$ ipython --no-banner

In [1]: import numpy as np

In [2]: np.set_printoptions(suppress=True, linewidth=140)

In [3]: def rd(a):
   ...:     return np.round(a, 2) + 0
   ...: 

In [4]: K = np.load("block18.npy")

In [5]: K
Out[5]: 
array([[  1.  ,   3.18,   0.8 ],
       [  0.4 ,  -2.77,  -0.7 ],
       [  0.1 ,  -7.55,  -1.9 ],
       [  0.5 ,  -1.62,  -0.4 ],
       [ -1.4 , -10.02,  -2.5 ],
       [  0.2 ,  -2.41,  -0.6 ],
       [  1.2 ,   5.24,   1.3 ],
       [ -0.6 ,   2.43,   0.6 ],
       [ -0.4 ,   3.99,   1.  ],
       [  0.8 ,   1.2 ,   0.3 ],
       [ -0.5 ,   2.81,   0.7 ],
       [  0.9 ,  -7.6 ,  -1.9 ]])

In [6]: G = np.cov(K, rowvar=False)

In [7]: rd(np.median(K, axis=0))
Out[7]: array([ 0.3 , -0.21, -0.05])

In [8]: rd(np.linalg.eigvalsh(G)[::-1])
Out[8]: array([27.64,  0.56,  0.  ])

In [9]: rd(np.polyfit(K[:, 2], K[:, 0], 1))
Out[9]: array([0.17, 0.23])

In [10]: rd(K.std(axis=0))
Out[10]: array([0.75, 4.88, 1.22])

In [11]: rd(G)
Out[11]: 
array([[ 0.61,  1.13,  0.28],
       [ 1.13, 25.97,  6.49],
       [ 0.28,  6.49,  1.62]])

In [12]: m1 = np.load("arr.npy")

In [13]: rd(m1)
Out[13]: 
array([[-0.74, -2.22, -9.24, -0.59,  2.98],
       [ 1.99, -1.23, -8.27, -1.29,  4.94],
       [ 6.58,  3.14,  5.79, -1.38,  3.38],
       [-7.14, -1.9 ,  0.64,  2.1 , -6.37],
       [ 2.49,  2.71,  9.18,  0.09, -1.46],
       [ 2.45, -1.04, -7.98, -1.39,  5.22],
       [ 2.9 , -0.84, -7.66, -1.49,  5.48],
       [-7.39, -2.61, -2.31,  1.91, -5.43],
       [-1.61, -2.48, -9.28, -0.35,  2.25],
       [-5.39, -3.19, -7.57,  0.88, -1.66],
       [ 7.25,  2.07, -0.03, -2.08,  6.23],
       [-6.68, -3.12, -5.56,  1.43, -3.55],
       [-5.57, -3.19, -7.37,  0.95, -1.89],
       [-6.62, -1.36,  2.43,  2.1 , -6.63],
       [ 5.26,  0.4 , -5.1 , -1.95,  6.51],
       [-6.1 , -0.95,  3.65,  2.06, -6.66],
       [-5.67, -0.65,  4.45,  2.01, -6.6 ],
       [-4.3 , -3.07, -8.47,  0.49, -0.37],
       [ 0.3 ,  2.08,  9.17,  0.71, -3.33],
       [ 3.49, -0.56, -7.16, -1.62,  5.8 ],
       [ 6.98,  1.71, -1.32, -2.11,  6.5 ],
       [-5.97, -0.85,  3.92,  2.05, -6.65],
       [ 0.38, -1.85, -8.99, -0.89,  3.85],
       [-4.35, -3.08, -8.44,  0.51, -0.43],
       [ 3.98, -0.32, -6.69, -1.72,  6.03],
       [-5.65, -0.64,  4.49,  2.  , -6.6 ],
       [-4.73, -0.08,  5.84,  1.86, -6.34],
       [ 2.45,  2.7 ,  9.19,  0.1 , -1.49],
       [ 6.87,  3.07,  5.08, -1.52,  3.9 ]])

In [14]: G = np.cov(m1, rowvar=False)

In [15]: rd(np.median(m1, axis=0))
Out[15]: array([-0.74, -0.85, -2.31,  0.1 , -0.43])

In [16]: rd(np.corrcoef(m1[:, 0], m1[:, 3])[0, 1])
Out[16]: np.float64(-0.93)

In [17]: np.argwhere(np.triu(np.abs(np.corrcoef(m1.T)) > 0.8, 1))
Out[17]: 
array([[0, 3],
       [0, 4],
       [3, 4]])

In [18]: rd(m1.std(axis=0))
Out[18]: array([4.95, 2.01, 6.43, 1.51, 4.89])
